$ ipython --no-banner

In [1]: import numpy as np

In [2]: np.set_printoptions(suppress=True, linewidth=160)

In [3]: tidy = lambda a: np.round(a, 2) + 0

In [4]: A = np.array([[-0.5, 0.0, -1.9, 1.1, -1.1, 0.3, 0.3, -0.3, 2.2],
   ...:     [1.2, 0.6, -0.1, -0.2, 0.8, 0.7, 0.1, -0.4, 1.1],
   ...:     [-1.3, 0.4, 1.1, 0.3, -1.1, -0.2, 0.2, 0.3, -0.4]])

In [5]: T = np.stack([A, 4 * A, A[::-1]])

In [6]: print((T @ A.T).shape)
(3, 3, 3)

In [7]: print(tidy(np.linalg.norm(T, axis=(1, 2))))
[ 4.52 18.08  4.52]

In [8]: print(T.shape)
(3, 3, 9)

In [9]: u = np.array([0, -1])

In [10]: print(tidy(np.cross(A[2, :3], A[0, :3])))
[-0.76 -3.02  0.2 ]

In [11]: print(np.polyval(u, A[2]))
[-1. -1. -1. -1. -1. -1. -1. -1. -1.]

In [12]: print(np.array([np.convolve(row, u, "same") for row in A]))
[[ 0.   0.5  0.   1.9 -1.1  1.1 -0.3 -0.3  0.3]
 [ 0.  -1.2 -0.6  0.1  0.2 -0.8 -0.7 -0.1  0.4]
 [ 0.   1.3 -0.4 -1.1 -0.3  1.1  0.2 -0.2 -0.3]]

In [13]: B = A / np.linalg.norm(A, axis=1, keepdims=True)

In [14]: cov = B @ B.T

In [15]: print(tidy(np.degrees(np.arccos(np.clip(cov[2, 0], -1, 1)))))
96.84

In [16]: M = np.loadtxt("a.csv", delimiter=",")

In [17]: print(tidy(M))
[[0.15 0.15 0.   0.15 0.08 0.08 0.23 0.08 0.08]
 [0.06 0.12 0.12 0.06 0.   0.12 0.19 0.12 0.19]
 [0.17 0.17 0.11 0.06 0.11 0.17 0.11 0.   0.11]
 [0.17 0.11 0.06 0.17 0.11 0.06 0.17 0.   0.17]
 [0.11 0.11 0.17 0.11 0.17 0.11 0.17 0.06 0.  ]
 [0.   0.   0.   0.2  0.2  0.27 0.07 0.13 0.13]
 [0.   0.   0.14 0.   0.21 0.07 0.29 0.14 0.14]
 [0.15 0.15 0.15 0.05 0.05 0.   0.15 0.15 0.15]
 [0.08 0.12 0.12 0.12 0.12 0.04 0.12 0.12 0.16]]

In [18]: # a transition matrix

In [19]: T = np.stack([M, 2 * M, M[::-1]])

In [20]: print(np.linalg.matrix_rank(T))
[9 9 9]

In [21]: print(tidy(np.einsum("bij,cij->bc", T, T)))
[[1.35 2.69 1.01]
 [2.69 5.39 2.03]
 [1.01 2.03 1.35]]

In [22]: print((T @ M.T).shape)
(3, 9, 9)

In [23]: print(T.shape)
(3, 9, 9)
